In [1]: import numpy as np

In [2]: np.set_printoptions(precision=4, suppress=True, linewidth=200, legacy="1.25")

In [3]: F = np.array([[1.0, 0.0, 2.0], [0.0, 3.0, 0.0], [-4.0, 0.0, 7.0]])

In [4]: # splits into 2 blocks

In [5]: ev, evecs = np.linalg.eig(F)

In [6]: print(np.sort(np.linalg.eigvals(F.T)))
[3. 3. 5.]

In [7]: print(np.sort(np.linalg.eigvals(np.linalg.inv(F))))
[0.2    0.3333 0.3333]

In [8]: print(F @ evecs[:, 0] - ev[0] * evecs[:, 0])
[0. 0. 0.]

In [9]: print(ev)
[3. 5. 3.]

In [10]: u = np.array([2, 0, 1])

In [11]: print(np.cross(F[1, :3], F[2, :3]))
[21. -0. 12.]

In [12]: print(np.correlate(F[1], F[2], "full"))
[  0.  21.   0. -12.   0.]

In [13]: def softmax(z):
    ...:     e = np.exp(z - z.max(axis=-1, keepdims=True))
    ...:     return e / e.sum(axis=-1, keepdims=True)
    ...: 

In [14]: print(np.round(softmax(10 * F[2]), 4) + 0)
[0. 0. 1.]

In [15]: S = F @ F.T / np.sqrt(3)

In [16]: print(softmax(S).round(6).argmax(axis=1))
[2 1 2]

In [17]: u = np.array([2, -2, 0])

In [18]: rng = np.random.default_rng(34150)

In [19]: A = np.outer(rng.normal(size=14), u) + 0.1 * rng.normal(size=(14, 3))

In [20]: print(A)
[[-3.3823  3.4566  0.0226]
 [ 1.4117 -1.3338  0.0879]
 [ 0.8862 -1.0179  0.0012]
 [-1.6837  1.723  -0.0579]
 [ 0.9729 -0.9416 -0.1382]
 [ 2.2445 -2.1329 -0.146 ]
 [-2.0074  1.9601 -0.0677]
 [-0.6661  0.7027 -0.0866]
 [-4.1833  4.1376 -0.1287]
 [ 2.4099 -2.3091 -0.089 ]
 [ 1.2103 -1.1949 -0.0873]
 [-0.642   0.5583 -0.1965]
 [-0.5914  0.8384 -0.0408]
 [ 1.2518 -1.3891  0.0786]]

In [21]: Uu, sig, Vh = np.linalg.svd(A)

In [22]: print(np.argmax(sig[:-1] / (sig[1:] + 1e-6)) + 1)
1

In [23]: other = Uu[:, :1] @ np.diag(sig[:1]) @ Vh[:1]

In [24]: print(np.linalg.matrix_rank(A, rtol=0.05))
1

In [25]: print(np.round(np.linalg.norm(A - other) / np.linalg.norm(A), 4))
0.0442

In [26]: print(round(float(np.abs(A - other).max()), 4))
0.1926

In [27]: J = np.load("a.npy")

In [28]: print(J)
[[ 0  2 -4]
 [-2  0 -4]
 [ 4  4  0]]

In [29]: # antisymmetric, zero diagonal

In [30]: r = np.linalg.matrix_rank(J)

In [31]: print(r)
2

In [32]: null = np.linalg.svd(J)[2][r:].T

In [33]: print(null.shape)
(3, 1)

In [34]: print(np.linalg.matrix_rank(J.T @ J), np.linalg.matrix_rank(J @ J.T))
2 2

In [35]: print([int(np.linalg.matrix_rank(J[:i])) for i in range(1, len(J) + 1)])
[1, 2, 2]

In [36]: print(null[:, 0] / null[np.abs(null[:, 0]).round(6).argmax(), 0])
[ 1.  -1.  -0.5]

In [37]: print(np.round(J @ null, 4) + 0)
[[0.]
 [0.]
 [0.]]

In [38]: Uu, sig, Vh = np.linalg.svd(J)

In [39]: print(np.argmax(sig[:-1] / (sig[1:] + 1e-6)) + 1)
2

In [40]: print(sig.round(4) + 0)
[6. 6. 0.]

In [41]: other = Uu[:, :2] @ np.diag(sig[:2]) @ Vh[:2]

In [42]: print(other.round(4) + 0)
[[ 0.  2. -4.]
 [-2.  0. -4.]
 [ 4.  4.  0.]]

In [43]: print(np.linalg.matrix_rank(J, rtol=0.05))
2

In [44]: print(round(np.abs(J - other).max(), 4))
0.0

In [45]: print(np.linalg.matrix_rank(other))
2

In [46]: mat = np.loadtxt("layer19.csv", delimiter=",")

In [47]: print(mat)
[[-0.9124  0.3293  0.243 ]
 [-0.3509 -0.3241 -0.8785]
 [-0.2106 -0.8869  0.4112]]

In [48]: # orthonormal columns

In [49]: other = np.array([[1, 0, 1], [2, 3, 1], [2, 0, 2]])

In [50]: print(np.linalg.matrix_rank(np.vstack([mat, other.T])))
3

In [51]: print(np.einsum("ij,ij->i", mat, mat))
[1. 1. 1.]

In [52]: print(np.linalg.matrix_rank(mat @ other))
2

In [53]: print(np.einsum("ik,kj->ji", mat, other))
[[ 0.2322 -2.7561 -1.1618]
 [ 0.9879 -0.9722 -2.6606]
 [-0.0971 -2.4321 -0.275 ]]

In [54]: print(softmax(mat[1] + -1))
[0.3821 0.3925 0.2254]

In [55]: S = mat @ mat.T / np.sqrt(3)

In [56]: print(softmax(S + np.triu(np.full(S.shape, -np.inf), 1)))
[[1.     0.     0.    ]
 [0.3595 0.6405 0.    ]
 [0.2645 0.2645 0.4711]]

In [57]: print(softmax(S))
[[0.4711 0.2645 0.2645]
 [0.2645 0.4711 0.2645]
 [0.2645 0.2645 0.4711]]

In [58]: print(softmax(S).round(6).argmax(axis=1))
[0 1 2]

In [59]: idx = rng.permutation(3)

In [60]: other = mat[:, idx] * rng.choice([-1, 1], 3)

In [61]: print(other)
[[-0.9124  0.3293  0.243 ]
 [-0.3509 -0.3241 -0.8785]
 [-0.2106 -0.8869  0.4112]]

In [62]: Uu, _, Vh = np.linalg.svd(mat.T @ other)

In [63]: print(np.round(Uu @ Vh, 4) + 0)
[[1. 0. 0.]
 [0. 1. 0.]
 [0. 0. 1.]]

In [64]: print(np.round(np.linalg.lstsq(mat, other)[0], 4) + 0)
[[1. 0. 0.]
 [0. 1. 0.]
 [0. 0. 1.]]

In [65]: x = np.array([9, -9, -7])

In [66]: y = F @ x

In [67]: beta, lr = np.zeros(3), 1 / np.linalg.norm(F, 2) ** 2

In [68]: for i in range(300):
    ...:     beta -= lr * F.T @ (F @ beta - y)
    ...:     if i % 50 == 0: print(i, round(np.linalg.norm(F @ beta - y), 4))
    ...: 
0 24.7637
50 0.6116
100 0.0454
150 0.0034
200 0.0002
250 0.0

In [69]: print(np.round(np.linalg.cond(F), 4))
4.4415

In [70]: M = np.array([[-2.0, 1.0, 0.0], [0.0, -2.0, 1.0], [0.0, 0.0, -2.0]])

In [71]: print(M)
[[-2.  1.  0.]
 [ 0. -2.  1.]
 [ 0.  0. -2.]]

In [72]: # triangular, det is the product of the diagonal

In [73]: ev, evecs = np.linalg.eig(M)

In [74]: print(np.sort(np.linalg.eigvals(M.T)))
[-2. -2. -2.]

In [75]: x = np.array([-3, -1, 2])

In [76]: print(np.sign((M @ x).round(6)))
[ 1.  1. -1.]

In [77]: print(M @ np.ones(3))
[-1. -1. -2.]

In [78]: print(M @ (2 * x))
[10.  8. -8.]

In [79]: print(M @ np.eye(3)[0])
[-2.  0.  0.]

In [80]: print(M * x)
[[ 6. -1.  0.]
 [-0.  2.  2.]
 [-0. -0. -4.]]

In [81]: u = np.array([2, 3])

In [82]: print(np.correlate(M[1], M[2], "full"))
[ 0.  4. -2.  0.  0.]

In [83]: print(np.polyval(u, M[1]))
[ 3. -1.  5.]

In [84]: m1 = np.arange(12).reshape(4, 3) + -1

In [85]: print(m1)
[[-1  0  1]
 [ 2  3  4]
 [ 5  6  7]
 [ 8  9 10]]

In [86]: # rank 2

In [87]: r = np.linalg.matrix_rank(m1)

In [88]: print(r)
2

In [89]: null = np.linalg.svd(m1)[2][r:].T

In [90]: print(np.linalg.matrix_rank(m1.T @ m1), np.linalg.matrix_rank(m1 @ m1.T))
2 2

In [91]: print(np.allclose(m1 @ null, 0))
True

In [92]: print(null[:, 0] / null[np.abs(null[:, 0]).round(6).argmax(), 0])
[-0.5  1.  -0.5]

In [93]: print([int(np.linalg.matrix_rank(m1[:, :j + 1])) for j in range(3)])
[1, 2, 2]

In [94]: print(np.round(m1 @ null, 4) + 0)
[[0.]
 [0.]
 [0.]
 [0.]]

In [95]: u, v = m1[0], m1[2]

In [96]: print(u @ v)
2

In [97]: pr = (u @ v) / (u @ u) * u

In [98]: print(np.outer(u, v))
[[-5 -6 -7]
 [ 0  0  0]
 [ 5  6  7]]

In [99]: print((v - pr) @ u)
0.0

In [100]: print(np.linalg.matrix_rank(np.outer(u, v)))
1

In [101]: other = np.array([[3, -3, 2], [-1, -1, -3]])

In [102]: W2 = np.kron(other, m1)

In [103]: print(np.linalg.matrix_rank(W2))
4

In [104]: print(W2)
[[ -3   0   3   3   0  -3  -2   0   2]
 [  6   9  12  -6  -9 -12   4   6   8]
 [ 15  18  21 -15 -18 -21  10  12  14]
 [ 24  27  30 -24 -27 -30  16  18  20]
 [  1   0  -1   1   0  -1   3   0  -3]
 [ -2  -3  -4  -2  -3  -4  -6  -9 -12]
 [ -5  -6  -7  -5  -6  -7 -15 -18 -21]
 [ -8  -9 -10  -8  -9 -10 -24 -27 -30]]

In [105]: print(W2.shape)
(8, 9)

In [106]: other = m1[0, 0] * m1[1:] - np.outer(m1[1:, 0], m1[0])

In [107]: print(other)
[[  0  -3  -6]
 [  0  -6 -12]
 [  0  -9 -18]]

In [108]: print(np.flatnonzero(~other.round(6).any(axis=1)))
[]

In [109]: print(np.linalg.matrix_rank(other), np.linalg.matrix_rank(m1))
1 2
